>>> import numpy as np
>>> np.set_printoptions(suppress=True, linewidth=200)
>>> mat = np.load("block12.npy")
>>> print(mat)
[[5 9 6 1 1]
 [9 5 9 6 1]
 [6 9 5 9 6]
 [1 6 9 5 9]
 [1 1 6 9 5]]
>>> O, evecs = np.linalg.qr(mat[:, :2])[0], np.linalg.qr(mat[:, 2:])[0]
>>> sig = np.linalg.svd(O.T @ evecs, compute_uv=False)
>>> print(round(float(np.linalg.norm(O @ O.T - evecs @ evecs.T, 2)), 2))
1.0
>>> print(np.round(np.degrees(np.arccos(sig.clip(0, 1))), 2))
[20.1  35.87]
>>> print((sig > 0.9).sum())
1
>>> ev, evecs = np.linalg.eig(mat)
>>> print(np.round(np.sort(np.linalg.eigvals(mat.T)), 2))
[-6.88 -5.12 -1.54  9.88 28.66]
>>> ev, evecs = np.linalg.eigh(mat)
>>> print(ev.round(2))
[-6.88 -5.12 -1.54  9.88 28.66]
>>> print(ev.sum(), np.trace(mat))
25.0 25
>>> print(np.round(np.abs(evecs[:, -1]), 2))
[0.35 0.48 0.54 0.48 0.35]
>>> print(np.unique(ev.round(6) + 0, return_counts=True)[1])
[1 1 1 1 1]
>>> print(np.round(evecs.T @ mat @ evecs, 2) + 0)
[[-6.88  0.    0.    0.    0.  ]
 [ 0.   -5.12  0.    0.    0.  ]
 [ 0.    0.   -1.54  0.    0.  ]
 [ 0.    0.    0.    9.88  0.  ]
 [ 0.    0.    0.    0.   28.66]]
>>> print(np.round(np.linalg.eigvalsh(mat @ mat), 2))
[  2.37  26.22  47.36  97.64 821.41]
>>> W = np.array([[0, 2, 0, 1, 0, 2],
...     [2, 2, 1, 0, 0, 1],
...     [2, 2, 0, 0, 0, 1],
...     [0, 0, 1, 1, 0, 1],
...     [1, 0, 1, 0, 1, 1]])
>>> b = np.array([-8, -7, 3, 1, 2, -5])
>>> H = np.maximum(mat @ W + b, 0)
>>> print((H > 0).mean(axis=0))
[1. 1. 1. 1. 1. 1.]
>>> print((H > 0).astype(int))
[[1 1 1 1 1 1]
 [1 1 1 1 1 1]
 [1 1 1 1 1 1]
 [1 1 1 1 1 1]
 [1 1 1 1 1 1]]
>>> print(H)
[[23 33 14  7  3 22]
 [21 39 15 16  3 34]
 [26 33 27 16  8 36]
 [31 25 23  7 11 26]
 [11  9 18 11  7 18]]
>>> W2 = np.array([[3, 1], [2, -2], [3, 1], [0, 3], [2, -1], [1, -3]])
>>> print((H @ W2).round(6).argmax(axis=1))
[0 0 0 0 0]
>>> print(W @ W2)
[[ 6 -7]
 [14 -4]
 [11 -5]
 [ 4  1]
 [ 9 -2]]
>>> rng = np.random.default_rng(926888)
>>> lab = rng.permutation(5)
>>> other = mat[:, lab] * rng.choice([-1, 1], 5)
>>> print(other)
[[ 5  9 -6 -1 -1]
 [ 9  5 -9 -6 -1]
 [ 6  9 -5 -9 -6]
 [ 1  6 -9 -5 -9]
 [ 1  1 -6 -9 -5]]
>>> left, _, Vh = np.linalg.svd(mat.T @ other)
>>> print(lab)
[0 1 2 3 4]
